$ python -q
>>> import numpy as np
>>> np.set_printoptions(suppress=True, linewidth=160)
>>> r0 = np.array([-4, 3, -5, -3, -4, 2, -2, -1, 3, 2, 3, 2, -1, -3])
>>> arr = -1 * np.eye(14) + np.outer(r0, r0)
>>> arr
array([[ 15., -12.,  20.,  12.,  16.,  -8.,   8.,   4., -12.,  -8., -12.,  -8.,   4.,  12.],
       [-12.,   8., -15.,  -9., -12.,   6.,  -6.,  -3.,   9.,   6.,   9.,   6.,  -3.,  -9.],
       [ 20., -15.,  24.,  15.,  20., -10.,  10.,   5., -15., -10., -15., -10.,   5.,  15.],
       [ 12.,  -9.,  15.,   8.,  12.,  -6.,   6.,   3.,  -9.,  -6.,  -9.,  -6.,   3.,   9.],
       [ 16., -12.,  20.,  12.,  15.,  -8.,   8.,   4., -12.,  -8., -12.,  -8.,   4.,  12.],
       [ -8.,   6., -10.,  -6.,  -8.,   3.,  -4.,  -2.,   6.,   4.,   6.,   4.,  -2.,  -6.],
       [  8.,  -6.,  10.,   6.,   8.,  -4.,   3.,   2.,  -6.,  -4.,  -6.,  -4.,   2.,   6.],
       [  4.,  -3.,   5.,   3.,   4.,  -2.,   2.,   0.,  -3.,  -2.,  -3.,  -2.,   1.,   3.],
       [-12.,   9., -15.,  -9., -12.,   6.,  -6.,  -3.,   8.,   6.,   9.,   6.,  -3.,  -9.],
       [ -8.,   6., -10.,  -6.,  -8.,   4.,  -4.,  -2.,   6.,   3.,   6.,   4.,  -2.,  -6.],
       [-12.,   9., -15.,  -9., -12.,   6.,  -6.,  -3.,   9.,   6.,   8.,   6.,  -3.,  -9.],
       [ -8.,   6., -10.,  -6.,  -8.,   4.,  -4.,  -2.,   6.,   4.,   6.,   3.,  -2.,  -6.],
       [  4.,  -3.,   5.,   3.,   4.,  -2.,   2.,   1.,  -3.,  -2.,  -3.,  -2.,   0.,   3.],
       [ 12.,  -9.,  15.,   9.,  12.,  -6.,   6.,   3.,  -9.,  -6.,  -9.,  -6.,   3.,   8.]])
>>> # symmetric
>>> round(float(np.abs(np.linalg.eigvals(arr)).max()), 2)
119.0
>>> round(float(np.linalg.det(arr)), 2)
-119.0
>>> np.allclose(arr, arr.T)
True
>>> np.allclose(arr @ arr.T, arr.T @ arr)
True
>>> np.round(np.sort(np.abs(np.linalg.eigvals(arr))), 2)
array([  1.,   1.,   1.,   1.,   1.,   1.,   1.,   1.,   1.,   1.,   1.,   1.,   1., 119.])
>>> m1 = np.load("dump.npy")
>>> m1
array([[ 1,  0,  0,  1,  0,  2,  0,  1,  2,  1,  2,  1,  2],
       [-3,  0,  0, -3,  0, -6,  0, -3, -6, -3, -6, -3, -6],
       [ 2,  0,  0,  2,  0,  4,  0,  2,  4,  2,  4,  2,  4],
       [ 1,  0,  0,  1,  0,  2,  0,  1,  2,  1,  2,  1,  2],
       [ 2,  0,  0,  2,  0,  4,  0,  2,  4,  2,  4,  2,  4],
       [ 0,  0,  0,  0,  0,  0,  0,  0,  0,  0,  0,  0,  0],
       [ 3,  0,  0,  3,  0,  6,  0,  3,  6,  3,  6,  3,  6],
       [-2,  0,  0, -2,  0, -4,  0, -2, -4, -2, -4, -2, -4],
       [ 1,  0,  0,  1,  0,  2,  0,  1,  2,  1,  2,  1,  2],
       [ 3,  0,  0,  3,  0,  6,  0,  3,  6,  3,  6,  3,  6],
       [ 3,  0,  0,  3,  0,  6,  0,  3,  6,  3,  6,  3,  6],
       [ 2,  0,  0,  2,  0,  4,  0,  2,  4,  2,  4,  2,  4],
       [ 1,  0,  0,  1,  0,  2,  0,  1,  2,  1,  2,  1,  2],
       [-2,  0,  0, -2,  0, -4,  0, -2, -4, -2, -4, -2, -4],
       [-1,  0,  0, -1,  0, -2,  0, -1, -2, -1, -2, -1, -2]])
>>> # rows 0 and 3 are equal
>>> U, s, Vt = np.linalg.svd(m1)
>>> s.round(2) + 0
array([35.79,  0.  ,  0.  ,  0.  ,  0.  ,  0.  ,  0.  ,  0.  ,  0.  ,  0.  ,  0.  ,  0.  ,  0.  ])
>>> np.argmax(s[:-1] / (s[1:] + 1e-6)) + 1
np.int64(1)
>>> out = U[:, :1] @ np.diag(s[:1]) @ Vt[:1]
>>> np.round(np.abs(m1 - out).max(), 2)
np.float64(0.0)
>>> np.linalg.matrix_rank(out)
np.int64(1)
>>> np.linalg.matrix_rank(m1, rtol=0.1)
np.int64(1)
>>> round(float(np.linalg.norm(m1, 2) / np.linalg.norm(m1)), 2)
1.0
>>> r = np.linalg.matrix_rank(m1)
>>> r
np.int64(1)
>>> N = np.linalg.svd(m1)[2][r:].T
>>> N.shape
(13, 12)
>>> K = np.loadtxt("run7.csv", delimiter=",")
>>> K
array([[4., 3., 4., 2., 7., 8., 9., 1., 0., 1., 6., 3., 5., 0.],
       [4., 5., 2., 7., 5., 5., 8., 5., 1., 1., 1., 6., 1., 4.],
       [2., 0., 4., 0., 0., 5., 0., 6., 9., 3., 1., 9., 7., 4.],
       [8., 0., 2., 4., 9., 3., 6., 8., 5., 4., 3., 1., 2., 5.],
       [5., 2., 8., 5., 9., 3., 6., 3., 8., 4., 2., 4., 6., 0.],
       [7., 9., 6., 2., 8., 8., 0., 5., 2., 9., 1., 0., 9., 2.],
       [4., 7., 6., 6., 8., 8., 1., 1., 9., 1., 5., 8., 1., 3.],
       [4., 5., 2., 7., 5., 5., 8., 5., 1., 1., 1., 6., 1., 4.]])
>>> # looks like rank 7
>>> r = np.linalg.matrix_rank(K)
>>> r
np.int64(7)
>>> N = np.linalg.svd(K)[2][r:].T
>>> np.allclose(K @ N, 0)
True
>>> [int(np.linalg.matrix_rank(K[:i])) for i in range(1, len(K) + 1)]
[1, 2, 3, 4, 5, 6, 7, 7]
>>> [int(np.linalg.matrix_rank(K[:, :j + 1])) for j in range(14)]
[1, 2, 3, 4, 5, 6, 7, 7, 7, 7, 7, 7, 7, 7]
>>> [int(np.linalg.matrix_rank(np.delete(K, i, axis=0))) for i in range(8)]
[6, 7, 6, 6, 6, 6, 6, 7]
>>> N.shape
(14, 7)
>>> [round(float(np.linalg.det(arr[:i, :i])), 2) + 0 for i in range(1, 15)]
[15.0, -24.0, 49.0, -58.0, 74.0, -78.0, 82.0, -83.0, 92.0, -96.0, 105.0, -109.0, 110.0, -119.0]
>>> np.all(np.linalg.eigvalsh(arr) > 0)
np.False_
>>> U, s, Vt = np.linalg.svd(K)
>>> vecs = Vt[:(s > 1e-8).sum()]
>>> rng = np.random.default_rng(628560)
>>> x = K[6] + 2 * K[7] + rng.integers(2) * np.eye(14)[4]
>>> x
array([12., 17., 10., 20., 19., 18., 17., 11., 11.,  3.,  7., 20.,  3., 11.])
>>> np.round(np.linalg.norm(x - vecs.T @ vecs @ x), 2)
np.float64(0.7)
